$ ipython --no-banner

In [1]: import numpy as np

In [2]: import numpy.linalg as la

In [3]: np.set_printoptions(precision=2, suppress=True, linewidth=120, floatmode="fixed")

In [4]: M = np.load("data.npy")

In [5]: M
Out[5]: 
array([[-56,   4,   0],
       [  0,   5,   0],
       [  1,   1, -40]])

In [6]: u = np.array([-9, 6, 9])

In [7]: A2 = M + np.outer(u, np.eye(3)[0])

In [8]: print(la.matrix_rank(la.inv(A2) - la.inv(M), tol=1e-8))
1

In [9]: A2 = M / np.sqrt((M ** 2).mean(axis=1, keepdims=True))

In [10]: M - M.mean(axis=1, keepdims=True)
Out[10]: 
array([[-38.67,  21.33,  17.33],
       [ -1.67,   3.33,  -1.67],
       [ 13.67,  13.67, -27.33]])

In [11]: la.matrix_rank(A2) == la.matrix_rank(M)
Out[11]: np.True_

In [12]: la.matrix_rank(M - M.mean(axis=1, keepdims=True))
Out[12]: np.int64(2)

In [13]: q, evecs = la.qr(M[:, :1])[0], la.qr(M[:, 1:])[0]

In [14]: sv = la.svd(q.T @ evecs, compute_uv=False)

In [15]: round(la.norm(q @ q.T - evecs @ evecs.T, 2), 2)
Out[15]: np.float64(1.0)

In [16]: np.degrees(np.arccos(sv.clip(0, 1)))
Out[16]: array([51.33])

In [17]: (sv > 0.9).sum()
Out[17]: np.int64(0)

In [18]: vals, evecs = la.eig(M)

In [19]: np.sort(la.eigvals(M @ M))
Out[19]: array([  25.00, 1600.00, 3136.00])

In [20]: arr = np.load("dump.npy")

In [21]: arr
Out[21]: 
array([[ 1.03, -1.04,  0.99],
       [-2.96,  1.03, -2.94],
       [-2.96, -3.01, -3.09],
       [-3.01,  2.98, -3.04]])

In [22]: A2 = np.c_[arr[:, :2] @ np.array([[2, 3], [3, 0]]), np.array([0, -2, -1, 2])]

In [23]: A2
Out[23]: 
array([[ -1.06,   3.09,   0.00],
       [ -2.83,  -8.88,  -2.00],
       [-14.95,  -8.88,  -1.00],
       [  2.92,  -9.03,   2.00]])

In [24]: print(np.round(la.norm(A2 - arr @ la.lstsq(arr, A2)[0], axis=0), 2) + 0)
[0.00 0.00 0.97]

In [25]: print(la.matrix_rank(A2))
3
